$ ipython --no-banner

In [1]: import numpy as np

In [2]: np.set_printoptions(precision=2, suppress=True, linewidth=140, floatmode="fixed")

In [3]: K = np.loadtxt("m.csv", delimiter=",")

In [4]: print(K)
[[ 0.00  3.00 -1.00 -3.00 -2.00]
 [ 0.00  0.00  0.00  2.00 -1.00]
 [ 0.00  0.00  0.00  0.00  0.00]
 [ 0.00  0.00  0.00  0.00  0.00]
 [ 0.00  0.00  0.00  0.00  0.00]]

In [5]: # rows 2 and 3 are equal

In [6]: print(np.linalg.cond(K) > 100)
True

In [7]: print(np.argsort(-np.linalg.norm(K, axis=0).round(6), kind="stable")[:3])
[3 1 4]

In [8]: print(np.linalg.matrix_rank(K, rtol=0.1))
2

In [9]: u = np.array([9, 8, 9, 0, 5, 6, 7, 4, 2, 8, 6, 6, 7, 6])

In [10]: rng = np.random.default_rng(639612)

In [11]: m1 = np.outer(rng.normal(size=37), u) + 0.05 * rng.normal(size=(37, 14))

In [12]: print(m1.round(2) + 0)
[[  1.96   1.70   1.94  -0.10   1.10   1.26   1.52   0.89   0.46   1.66   1.26   1.25   1.52   1.34]
 [  4.45   4.02   4.46   0.03   2.49   2.91   3.59   2.01   0.98   4.06   3.04   3.17   3.49   3.01]
 [  1.15   1.08   1.11  -0.04   0.59   0.68   0.84   0.41   0.21   1.01   0.86   0.71   0.86   0.73]
 [ 12.46  11.12  12.28  -0.01   6.82   8.28   9.65   5.63   2.79  10.93   8.28   8.27   9.63   8.33]
 [  8.78   7.98   8.98  -0.05   4.93   5.94   6.92   3.92   1.97   7.92   5.94   5.99   6.97   5.99]
 [  9.68   8.58   9.74   0.00   5.41   6.60   7.59   4.23   2.09   8.62   6.43   6.43   7.60   6.53]
 [  7.17   6.38   7.15   0.04   3.95   4.72   5.59   3.20   1.58   6.33   4.73   4.84   5.52   4.81]
 [  0.18   0.27   0.21   0.01   0.08   0.09   0.19   0.11   0.04   0.19   0.13   0.24   0.16   0.15]
 [  7.70   6.80   7.74   0.07   4.27   5.06   5.92   3.36   1.69   6.87   5.14   5.14   5.99   5.19]
 [ -7.36  -6.65  -7.42   0.01  -4.11  -4.98  -5.81  -3.27  -1.60  -6.59  -5.03  -4.90  -5.77  -4.90]
 [ 11.65  10.29  11.61   0.05   6.49   7.72   9.06   5.18   2.54  10.32   7.79   7.73   9.08   7.80]
 [  4.12   3.66   4.15   0.06   2.37   2.79   3.12   1.79   0.95   3.60   2.66   2.71   3.19   2.67]
 [  6.13   5.48   6.15  -0.06   3.41   4.07   4.77   2.75   1.29   5.45   4.15   4.06   4.74   4.06]
 [ -8.85  -7.77  -8.79   0.02  -4.92  -5.81  -6.89  -4.02  -1.98  -7.90  -5.93  -5.82  -6.80  -5.85]
 [  6.35   5.69   6.39   0.01   3.50   4.20   4.96   2.78   1.44   5.63   4.17   4.20   4.93   4.30]
 [ 14.84  13.20  14.91  -0.01   8.28   9.87  11.58   6.70   3.21  13.22   9.98  10.04  11.49  10.00]
 [-20.57 -18.37 -20.77  -0.08 -11.34 -13.78 -16.06  -9.26  -4.59 -18.40 -13.81 -13.66 -16.03 -13.92]
 [ -4.74  -4.28  -4.76  -0.09  -2.58  -3.08  -3.70  -2.18  -1.07  -4.19  -3.15  -3.20  -3.64  -3.18]
 [-23.75 -20.96 -23.74   0.07 -13.21 -15.85 -18.43 -10.55  -5.35 -21.05 -15.74 -15.75 -18.39 -15.76]
 [ -3.44  -2.96  -3.46   0.01  -1.92  -2.18  -2.67  -1.43  -0.78  -2.95  -2.17  -2.15  -2.68  -2.23]
 [  7.84   6.92   7.92  -0.01   4.36   5.23   6.14   3.56   1.67   7.03   5.19   5.22   6.19   5.16]
 [  3.46   3.12   3.44  -0.05   1.94   2.30   2.73   1.53   0.74   3.17   2.40   2.38   2.71   2.35]
 [ -0.09  -0.07  -0.11   0.13  -0.01  -0.07  -0.01  -0.12  -0.05  -0.16  -0.20  -0.07  -0.09  -0.05]
 [ -9.16  -8.18  -9.15   0.01  -5.14  -6.10  -7.21  -4.10  -1.99  -8.17  -6.14  -6.03  -7.13  -6.01]
 [ -7.32  -6.51  -7.41   0.05  -4.06  -4.95  -5.70  -3.31  -1.60  -6.49  -4.96  -4.83  -5.83  -4.87]
 [  7.17   6.32   7.15  -0.04   4.04   4.75   5.50   3.21   1.56   6.36   4.68   4.68   5.57   4.74]
 [ -6.67  -5.98  -6.74   0.07  -3.81  -4.50  -5.23  -3.04  -1.48  -5.97  -4.51  -4.55  -5.24  -4.41]
 [ 17.80  15.72  17.75   0.02   9.81  11.76  13.82   7.83   4.00  15.80  11.81  11.85  13.72  11.74]
 [ -4.49  -4.11  -4.49   0.01  -2.49  -3.01  -3.60  -2.00  -1.03  -4.04  -2.96  -3.03  -3.54  -3.00]
 [ 12.91  11.48  12.96  -0.04   7.26   8.62  10.03   5.73   2.84  11.48   8.59   8.65  10.08   8.60]
 [ -5.15  -4.52  -5.10   0.09  -2.86  -3.41  -4.01  -2.24  -1.15  -4.54  -3.34  -3.40  -4.02  -3.50]
 [ 17.34  15.53  17.31   0.00   9.65  11.53  13.48   7.69   3.74  15.44  11.57  11.57  13.54  11.54]
 [  2.84   2.47   2.76   0.03   1.51   1.88   2.20   1.28   0.51   2.41   1.86   1.85   2.27   1.81]
 [  8.85   7.91   8.89   0.03   4.84   5.92   6.85   3.87   1.91   7.76   5.81   5.83   6.91   5.89]
 [  4.86   4.34   4.83  -0.04   2.69   3.25   3.80   2.16   1.06   4.35   3.28   3.31   3.83   3.25]
 [ -4.22  -3.81  -4.22   0.06  -2.34  -2.84  -3.29  -1.88  -0.95  -3.68  -2.83  -2.80  -3.31  -2.69]
 [-26.88 -23.87 -26.88  -0.03 -14.97 -17.93 -20.95 -11.91  -5.98 -23.78 -17.93 -17.93 -20.84 -17.82]]

In [13]: Z = m1[[36, 10]].astype(float)

In [14]: for _ in range(3):
    ...:     labels = np.linalg.norm(m1[:, None] - Z, axis=-1).argmin(axis=1)
    ...:     Z = np.array([m1[labels == j].mean(axis=0) for j in range(2)])
    ...: 

In [15]: print(labels)
[1 1 1 1 1 1 1 1 1 0 1 1 1 0 1 1 0 1 0 1 1 1 1 0 0 1 0 1 1 1 0 1 1 1 1 1 0]

In [16]: print(Z[1] - Z[0])
[18.67 16.60 18.70 -0.02 10.39 12.46 14.55  8.32  4.12 16.60 12.47 12.43 14.53 12.45]

In [17]: G = np.cov(m1, rowvar=False)

In [18]: print(np.round(np.linalg.eigvalsh(G)[::-1], 2) + 0)
[790.75   0.01   0.00   0.00   0.00   0.00   0.00   0.00   0.00   0.00   0.00   0.00   0.00   0.00]

In [19]: print(np.polyfit(m1[:, 8], m1[:, 10], 1))
[3.01 0.05]

In [20]: M = np.loadtxt("arr.csv", delimiter=",")

In [21]: print(M)
[[0.00 0.00 1.00 0.00 0.00 0.00 0.00 0.00 0.00 0.00 0.00 0.00 0.00 0.00]
 [0.00 0.00 0.00 0.00 0.00 1.00 0.00 0.00 0.00 0.00 0.00 0.00 0.00 0.00]
 [1.00 0.00 0.00 0.00 0.00 0.00 0.00 0.00 0.00 0.00 0.00 0.00 0.00 0.00]
 [0.00 0.00 0.00 0.00 0.00 0.00 0.00 0.00 0.00 0.00 0.00 0.00 0.00 1.00]
 [0.00 0.00 0.00 0.00 0.00 0.00 1.00 0.00 0.00 0.00 0.00 0.00 0.00 0.00]
 [0.00 0.00 0.00 0.00 0.00 0.00 0.00 1.00 0.00 0.00 0.00 0.00 0.00 0.00]
 [0.00 0.00 0.00 1.00 0.00 0.00 0.00 0.00 0.00 0.00 0.00 0.00 0.00 0.00]
 [0.00 0.00 0.00 0.00 0.00 0.00 0.00 0.00 0.00 0.00 0.00 0.00 1.00 0.00]
 [0.00 0.00 0.00 0.00 0.00 0.00 0.00 0.00 1.00 0.00 0.00 0.00 0.00 0.00]
 [0.00 0.00 0.00 0.00 0.00 0.00 0.00 0.00 0.00 1.00 0.00 0.00 0.00 0.00]
 [0.00 1.00 0.00 0.00 0.00 0.00 0.00 0.00 0.00 0.00 0.00 0.00 0.00 0.00]
 [0.00 0.00 0.00 0.00 1.00 0.00 0.00 0.00 0.00 0.00 0.00 0.00 0.00 0.00]
 [0.00 0.00 0.00 0.00 0.00 0.00 0.00 0.00 0.00 0.00 1.00 0.00 0.00 0.00]
 [0.00 0.00 0.00 0.00 0.00 0.00 0.00 0.00 0.00 0.00 0.00 1.00 0.00 0.00]]

In [22]: # keeps lengths

In [23]: G = M.T @ M

In [24]: print(np.linalg.svd(M, compute_uv=False) ** 2)
[1.00 1.00 1.00 1.00 1.00 1.00 1.00 1.00 1.00 1.00 1.00 1.00 1.00 1.00]

In [25]: print(np.diag(G))
[1.00 1.00 1.00 1.00 1.00 1.00 1.00 1.00 1.00 1.00 1.00 1.00 1.00 1.00]

In [26]: print(np.allclose(G, G.T))
True

In [27]: print(np.linalg.eigvalsh(G)[::-1])
[1.00 1.00 1.00 1.00 1.00 1.00 1.00 1.00 1.00 1.00 1.00 1.00 1.00 1.00]

In [28]: print((M @ M.T).shape)
(14, 14)

In [29]: print(np.linalg.matrix_rank(G))
14

In [30]: E = np.load("a.npy")

In [31]: print(E)
[[ 0.01 -0.11 -0.06 -0.03 -0.17 -0.09 -0.03  0.07  0.11]
 [ 0.00  0.00  0.00  0.00  0.00  0.00  0.00  0.00  0.00]
 [ 0.07 -0.77 -0.42 -0.21 -1.19 -0.63 -0.21  0.49  0.77]
 [-0.11  1.21  0.66  0.33  1.87  0.99  0.33 -0.77 -1.21]
 [-0.02  0.22  0.12  0.06  0.34  0.18  0.06 -0.14 -0.22]
 [-0.19  2.09  1.14  0.57  3.23  1.71  0.57 -1.33 -2.09]
 [-0.08  0.88  0.48  0.24  1.36  0.72  0.24 -0.56 -0.88]
 [-0.05  0.55  0.30  0.15  0.85  0.45  0.15 -0.35 -0.55]
 [-0.09  0.99  0.54  0.27  1.53  0.81  0.27 -0.63 -0.99]
 [-0.03  0.33  0.18  0.09  0.51  0.27  0.09 -0.21 -0.33]
 [-0.17  1.87  1.02  0.51  2.89  1.53  0.51 -1.19 -1.87]
 [-0.05  0.55  0.30  0.15  0.85  0.45  0.15 -0.35 -0.55]
 [ 0.06 -0.66 -0.36 -0.18 -1.02 -0.54 -0.18  0.42  0.66]]

In [32]: # null space of dimension 8

In [33]: Uu, sig, VT = np.linalg.svd(E)

In [34]: evecs = VT[:(sig > 1e-8).sum()]

In [35]: x = E[9] + -2 * E[0] + rng.integers(2) * np.eye(9)[4]

In [36]: print(x)
[-0.05  0.55  0.30  0.15  0.85  0.45  0.15 -0.35 -0.55]

In [37]: print(np.round(evecs.T @ evecs, 2) + 0)
[[ 0.00 -0.02 -0.01  0.00 -0.02 -0.01  0.00  0.01  0.02]
 [-0.02  0.17  0.09  0.05  0.26  0.14  0.05 -0.11 -0.17]
 [-0.01  0.09  0.05  0.03  0.14  0.08  0.03 -0.06 -0.09]
 [ 0.00  0.05  0.03  0.01  0.07  0.04  0.01 -0.03 -0.05]
 [-0.02  0.26  0.14  0.07  0.40  0.21  0.07 -0.17 -0.26]
 [-0.01  0.14  0.08  0.04  0.21  0.11  0.04 -0.09 -0.14]
 [ 0.00  0.05  0.03  0.01  0.07  0.04  0.01 -0.03 -0.05]
 [ 0.01 -0.11 -0.06 -0.03 -0.17 -0.09 -0.03  0.07  0.11]
 [ 0.02 -0.17 -0.09 -0.05 -0.26 -0.14 -0.05  0.11  0.17]]

In [38]: print(np.linalg.matrix_rank(np.vstack([E, x])))
1

In [39]: print(round(np.linalg.norm(x - evecs.T @ evecs @ x), 2))
0.0

In [40]: blk = np.stack([E, 4 * E, E[::-1]])

In [41]: print(np.linalg.matrix_rank(blk.reshape(3, -1)))
2

In [42]: rank = np.linalg.matrix_rank(E)

In [43]: print(rank)
1

In [44]: N = np.linalg.svd(E)[2][rank:].T

In [45]: print(N.shape)
(9, 8)

In [46]: print(np.round(N @ N.T, 2) + 0)
[[ 1.00  0.02  0.01  0.00  0.02  0.01  0.00 -0.01 -0.02]
 [ 0.02  0.83 -0.09 -0.05 -0.26 -0.14 -0.05  0.11  0.17]
 [ 0.01 -0.09  0.95 -0.03 -0.14 -0.08 -0.03  0.06  0.09]
 [ 0.00 -0.05 -0.03  0.99 -0.07 -0.04 -0.01  0.03  0.05]
 [ 0.02 -0.26 -0.14 -0.07  0.60 -0.21 -0.07  0.17  0.26]
 [ 0.01 -0.14 -0.08 -0.04 -0.21  0.89 -0.04  0.09  0.14]
 [ 0.00 -0.05 -0.03 -0.01 -0.07 -0.04  0.99  0.03  0.05]
 [-0.01  0.11  0.06  0.03  0.17  0.09  0.03  0.93 -0.11]
 [-0.02  0.17  0.09  0.05  0.26  0.14  0.05 -0.11  0.83]]

In [47]: print([int(np.linalg.matrix_rank(E[:i])) for i in range(1, len(E) + 1)])
[1, 1, 1, 1, 1, 1, 1, 1, 1, 1, 1, 1, 1]

In [48]: print([int(np.linalg.matrix_rank(np.delete(E, i, axis=0))) for i in range(13)])
[1, 1, 1, 1, 1, 1, 1, 1, 1, 1, 1, 1, 1]

In [49]: print(np.linalg.matrix_rank(E, rtol=0.1))
1

In [50]: print(round(np.linalg.norm(E, 2) / np.linalg.norm(E), 2))
1.0

In [51]: print([round(float(x), 2) for x in np.linalg.svd(E, compute_uv=False)[:3]])
[8.73, 0.0, 0.0]

In [52]: F = (rng.random((11, 11)) < 0.3) + np.eye(11)

In [53]: F /= F.sum(axis=1, keepdims=True)

In [54]: print(F)
[[0.20 0.20 0.20 0.00 0.20 0.00 0.20 0.00 0.00 0.00 0.00]
 [0.00 0.33 0.00 0.17 0.17 0.00 0.17 0.17 0.00 0.00 0.00]
 [0.00 0.00 0.25 0.00 0.00 0.25 0.00 0.25 0.00 0.25 0.00]
 [0.25 0.00 0.25 0.25 0.00 0.00 0.00 0.00 0.25 0.00 0.00]
 [0.17 0.17 0.17 0.17 0.17 0.00 0.00 0.00 0.00 0.00 0.17]
 [0.00 0.00 0.00 0.00 0.00 0.33 0.33 0.33 0.00 0.00 0.00]
 [0.00 0.25 0.00 0.25 0.00 0.00 0.25 0.25 0.00 0.00 0.00]
 [0.17 0.00 0.00 0.17 0.17 0.17 0.17 0.17 0.00 0.00 0.00]
 [0.00 0.00 0.00 0.00 0.33 0.00 0.33 0.00 0.33 0.00 0.00]
 [0.00 0.25 0.00 0.25 0.25 0.00 0.00 0.00 0.00 0.25 0.00]
 [0.00 0.25 0.25 0.00 0.00 0.00 0.00 0.00 0.25 0.00 0.25]]

In [55]: print(F.sum(axis=1))
[1.00 1.00 1.00 1.00 1.00 1.00 1.00 1.00 1.00 1.00 1.00]

In [56]: F[11]
Traceback (most recent call last):
  Cell In[56], line 1
    F[11]
IndexError: index 11 is out of bounds for axis 0 with size 11


In [57]: print(np.linalg.svd(F, compute_uv=False))
[1.07 0.69 0.55 0.53 0.41 0.38 0.32 0.21 0.08 0.08 0.02]

In [58]: print(np.count_nonzero(F))
48

In [59]: print(np.round(np.abs(F).max(), 2))
0.33

In [60]: print(np.linalg.matrix_rank(F))
11

In [61]: print(round(float(np.linalg.norm(F)), 2))
1.63

In [62]: print(F - F[0])
[[ 0.00  0.00  0.00  0.00  0.00  0.00  0.00  0.00  0.00  0.00  0.00]
 [-0.20  0.13 -0.20  0.17 -0.03  0.00 -0.03  0.17  0.00  0.00  0.00]
 [-0.20 -0.20  0.05  0.00 -0.20  0.25 -0.20  0.25  0.00  0.25  0.00]
 [ 0.05 -0.20  0.05  0.25 -0.20  0.00 -0.20  0.00  0.25  0.00  0.00]
 [-0.03 -0.03 -0.03  0.17 -0.03  0.00 -0.20  0.00  0.00  0.00  0.17]
 [-0.20 -0.20 -0.20  0.00 -0.20  0.33  0.13  0.33  0.00  0.00  0.00]
 [-0.20  0.05 -0.20  0.25 -0.20  0.00  0.05  0.25  0.00  0.00  0.00]
 [-0.03 -0.20 -0.20  0.17 -0.03  0.17 -0.03  0.17  0.00  0.00  0.00]
 [-0.20 -0.20 -0.20  0.00  0.13  0.00  0.13  0.00  0.33  0.00  0.00]
 [-0.20  0.05 -0.20  0.25  0.05  0.00 -0.20  0.00  0.00  0.25  0.00]
 [-0.20  0.05  0.05  0.00 -0.20  0.00 -0.20  0.00  0.25  0.00  0.25]]

In [63]: print(F.mean(axis=0))
[0.07 0.13 0.10 0.11 0.12 0.07 0.13 0.11 0.08 0.05 0.04]

In [64]: M2 = np.array([[3, 2, -2],
    ...:     [-3, 2, 0],
    ...:     [0, -3, 0],
    ...:     [2, -1, -1],
    ...:     [0, -3, 1],
    ...:     [-1, -3, 3],
    ...:     [-3, 0, 2],
    ...:     [1, -2, -2],
    ...:     [3, -2, -3],
    ...:     [-3, 3, -2],
    ...:     [0, -1, 2]])

In [65]: print(np.round(np.einsum("ik,kj->ij", F, M2), 2) + 0)
[[-0.60 -0.40  0.20]
 [-1.00 -0.33  0.00]
 [-0.75 -1.25 -0.25]
 [ 2.00 -1.00 -1.50]
 [ 0.33 -0.67  0.00]
 [-1.00 -1.67  1.00]
 [-0.75 -0.25 -0.25]
 [ 0.33 -1.17  0.17]
 [ 0.00 -1.67  0.00]
 [-1.00  0.25 -0.50]
 [ 0.00 -1.00 -0.25]]

In [66]: print(np.linalg.matrix_rank(np.vstack([F, M2.T])))
11

In [67]: print(np.round(np.einsum("ik,kj->ji", F, M2), 2) + 0)
[[-0.60 -1.00 -0.75  2.00  0.33 -1.00 -0.75  0.33  0.00 -1.00  0.00]
 [-0.40 -0.33 -1.25 -1.00 -0.67 -1.67 -0.25 -1.17 -1.67  0.25 -1.00]
 [ 0.20  0.00 -0.25 -1.50  0.00  1.00 -0.25  0.17  0.00 -0.50 -0.25]]

In [68]: print(np.vstack([F, M2.T]).shape)
(14, 11)

In [69]: print(np.einsum("ij->j", F))
[0.78 1.45 1.12 1.25 1.28 0.75 1.45 1.17 0.83 0.50 0.42]

In [70]: def softmax(z):
    ...:     e = np.exp(z - z.max(axis=-1, keepdims=True))
    ...:     return e / e.sum(axis=-1, keepdims=True)
    ...: 

In [71]: print(softmax(F).sum(axis=1))
[1.00 1.00 1.00 1.00 1.00 1.00 1.00 1.00 1.00 1.00 1.00]

In [72]: print(softmax(F[6] + -3))
[0.08 0.11 0.08 0.11 0.08 0.08 0.11 0.11 0.08 0.08 0.08]

In [73]: S = F @ F.T / np.sqrt(11)

In [74]: print(softmax(S + np.triu(np.full(S.shape, -np.inf), 1)))
[[1.00 0.00 0.00 0.00 0.00 0.00 0.00 0.00 0.00 0.00 0.00]
 [0.49 0.51 0.00 0.00 0.00 0.00 0.00 0.00 0.00 0.00 0.00]
 [0.33 0.33 0.35 0.00 0.00 0.00 0.00 0.00 0.00 0.00 0.00]
 [0.25 0.24 0.25 0.26 0.00 0.00 0.00 0.00 0.00 0.00 0.00]
 [0.20 0.20 0.20 0.20 0.20 0.00 0.00 0.00 0.00 0.00 0.00]
 [0.16 0.17 0.17 0.16 0.16 0.18 0.00 0.00 0.00 0.00 0.00]
 [0.14 0.15 0.14 0.14 0.14 0.14 0.15 0.00 0.00 0.00 0.00]
 [0.12 0.12 0.12 0.12 0.12 0.13 0.13 0.13 0.00 0.00 0.00]
 [0.11 0.11 0.11 0.11 0.11 0.11 0.11 0.11 0.12 0.00 0.00]
 [0.10 0.10 0.10 0.10 0.10 0.10 0.10 0.10 0.10 0.10 0.00]
 [0.09 0.09 0.09 0.09 0.09 0.09 0.09 0.09 0.09 0.09 0.10]]
